% python3 -q
>>> import numpy as np
>>> import numpy.linalg as la
>>> np.set_printoptions(precision=2, suppress=True, linewidth=200)
>>> arr = np.load("a.npy")
>>> arr
array([[2, 1, 0, 0, 0, 0],
       [2, 3, 0, 0, 0, 0],
       [1, 2, 0, 0, 0, 0],
       [0, 0, 2, 1, 0, 0],
       [0, 0, 2, 3, 0, 0],
       [0, 0, 1, 2, 0, 0],
       [0, 0, 0, 0, 2, 1],
       [0, 0, 0, 0, 2, 3],
       [0, 0, 0, 0, 1, 2]])
>>> f = np.array([1, 6, 2])
>>> np.polyval(f, arr[1])
array([18, 29,  2,  2,  2,  2])
>>> np.array([np.convolve(row, f, "same") for row in arr])
array([[13, 10,  2,  0,  0,  0],
       [15, 22,  6,  0,  0,  0],
       [ 8, 14,  4,  0,  0,  0],
       [ 0,  2, 13, 10,  2,  0],
       [ 0,  2, 15, 22,  6,  0],
       [ 0,  1,  8, 14,  4,  0],
       [ 0,  0,  0,  2, 13, 10],
       [ 0,  0,  0,  2, 15, 22],
       [ 0,  0,  0,  1,  8, 14]])
>>> A2 = np.c_[arr[:, :5] @ np.array([[0, 3, -2, 3, -2],
...     [1, 3, 0, 3, 2],
...     [1, 3, -3, -1, -1],
...     [2, 0, -3, -1, 3],
...     [3, -2, 2, -3, 0]]), np.array([2, 1, 4, 2, 1, -4, -2, 2, 2])]
>>> A2
array([[  1,   9,  -4,   9,  -2,   2],
       [  3,  15,  -4,  15,   2,   1],
       [  2,   9,  -2,   9,   2,   4],
       [  4,   6,  -9,  -3,   1,   2],
       [  8,   6, -15,  -5,   7,   1],
       [  5,   3,  -9,  -3,   5,  -4],
       [  6,  -4,   4,  -6,   0,  -2],
       [  6,  -4,   4,  -6,   0,   2],
       [  3,  -2,   2,  -3,   0,   2]])
>>> la.norm(la.qr(arr)[0].T @ A2, axis=0) ** 2 / ((A2 ** 2).sum(axis=0) + 1e-12)
array([1.  , 1.  , 1.  , 1.  , 1.  , 0.63])
>>> np.round(la.lstsq(arr, A2[:, 0])[0], 2) + 0
array([0., 1., 1., 2., 3., 0.])
